% python3 -q
>>> import numpy as np
>>> np.set_printoptions(suppress=True, linewidth=160)
>>> A = np.load("w.npy")
>>> A
array([[1, 0, 0],
       [0, 0, 1],
       [0, 1, 0]])
>>> # equal to its transpose
>>> w, evecs = np.linalg.eigh(A)
>>> np.round(np.linalg.svd(A, compute_uv=False), 1)
array([1., 1., 1.])
>>> np.round(evecs.T @ evecs, 1) + 0
array([[1., 0., 0.],
       [0., 1., 0.],
       [0., 0., 1.]])
>>> np.round(evecs.T @ A @ evecs, 1) + 0
array([[-1.,  0.,  0.],
       [ 0.,  1.,  0.],
       [ 0.,  0.,  1.]])
>>> np.unique(w.round(6) + 0, return_counts=True)[1]
array([1, 2])
>>> w.sum(), np.trace(A)
(np.float64(1.0), np.int64(1))
>>> mat = np.loadtxt("block19.csv", delimiter=",")
>>> mat
array([[-0.6, -1.8],
       [-1.3,  0.3]])
>>> w, evecs = np.linalg.eigh(A)
>>> x0 = np.array([-1, 1, 8])
>>> round(x0 @ A @ x0 / (x0 @ x0), 1), w[0], w[-1]
(np.float64(0.3), np.float64(-1.0), np.float64(1.0))
>>> x0 @ A @ x0
np.int64(17)
>>> np.round(np.linalg.eigvalsh(A[1:, 1:]), 1)
array([-1.,  1.])
>>> out = np.array([[4, 1], [1, 2]])
>>> cent = np.kron(out, mat)
>>> round(np.linalg.norm(cent, 2), 1), np.round(np.linalg.norm(out, 2) * np.linalg.norm(mat, 2), 1)
(np.float64(8.4), np.float64(8.4))
>>> P = np.triu(np.array([[-2, -1], [-2, 0]]), 1) + np.eye(2)
>>> out = P @ mat @ np.linalg.inv(P)
>>> np.round(np.trace(out), 1), np.trace(mat)
(np.float64(-0.3), np.float64(-0.3))
>>> np.round(np.linalg.det(out), 1)
np.float64(-2.5)
>>> np.round(np.poly(out), 1)
array([ 1. ,  0.3, -2.5])
>>> np.round(P @ mat - mat @ P, 1)
array([[ 1.3, -0.9],
       [ 0. , -1.3]])
